% python3 -q
>>> import numpy as np
>>> np.set_printoptions(suppress=True, linewidth=160)
>>> def rnd(a):
...     return np.round(a, 2) + 0
... 
>>> data = np.loadtxt("mat.csv", delimiter=",")
>>> rnd(data)
array([[-19.6 ,  -9.74,  -1.92,  -1.92, -17.61,   3.91],
       [-17.42,  -8.34,  -1.52,  -1.52, -15.52,   3.4 ],
       [-16.19,  -7.56,  -1.31,  -1.31, -14.34,   3.1 ],
       [ -7.1 ,  -2.36,  -0.12,  -0.12,  -5.79,   0.81],
       [ -6.61,  -2.13,  -0.09,  -0.09,  -5.34,   0.68],
       [ -3.55,  -0.84,   0.  ,   0.  ,  -2.61,  -0.11],
       [ -1.59,  -0.3 ,  -0.1 ,  -0.1 ,  -1.  ,  -0.48],
       [  0.61,   0.49,   0.47,   0.47,   0.33,   0.73],
       [  0.84,   0.74,   0.69,   0.69,   0.47,   1.01],
       [  4.61,   5.84,   4.6 ,   4.6 ,   3.54,   4.44],
       [  7.76,  10.1 ,   7.58,   7.58,   6.4 ,   6.42],
       [ 10.07,  13.18,   9.66,   9.66,   8.55,   7.67],
       [ 15.3 ,  19.99,  14.14,  14.14,  13.5 ,  10.09]])
>>> print([round(float(x), 2) for x in np.linalg.svd(data, compute_uv=False)[:3]])
[62.27, 26.33, 2.48]
>>> np.argsort(-np.linalg.norm(data, axis=0).round(6), kind="stable")[:3]
array([0, 4, 1])
>>> np.linalg.cond(data) > 100
np.True_
>>> cov = np.cov(data, rowvar=False)
>>> rnd(np.corrcoef(data.T))
array([[1.  , 0.96, 0.87, 0.87, 1.  , 0.51],
       [0.96, 1.  , 0.97, 0.97, 0.96, 0.7 ],
       [0.87, 0.97, 1.  , 1.  , 0.86, 0.85],
       [0.87, 0.97, 1.  , 1.  , 0.86, 0.85],
       [1.  , 0.96, 0.86, 0.86, 1.  , 0.49],
       [0.51, 0.7 , 0.85, 0.85, 0.49, 1.  ]])
>>> cent = data[[11, 8]].astype(float)
>>> for _ in range(7):
...     lab = np.linalg.norm(data[:, None] - cent, axis=-1).argmin(axis=1)
...     cent = np.array([data[lab == j].mean(axis=0) for j in range(2)])
... 
>>> print(lab)
[1 1 1 1 1 1 1 1 1 0 0 0 0]
>>> rnd(cent[1] - cent[0])
array([-17.28, -15.61,  -9.43,  -9.43, -14.82,  -5.71])
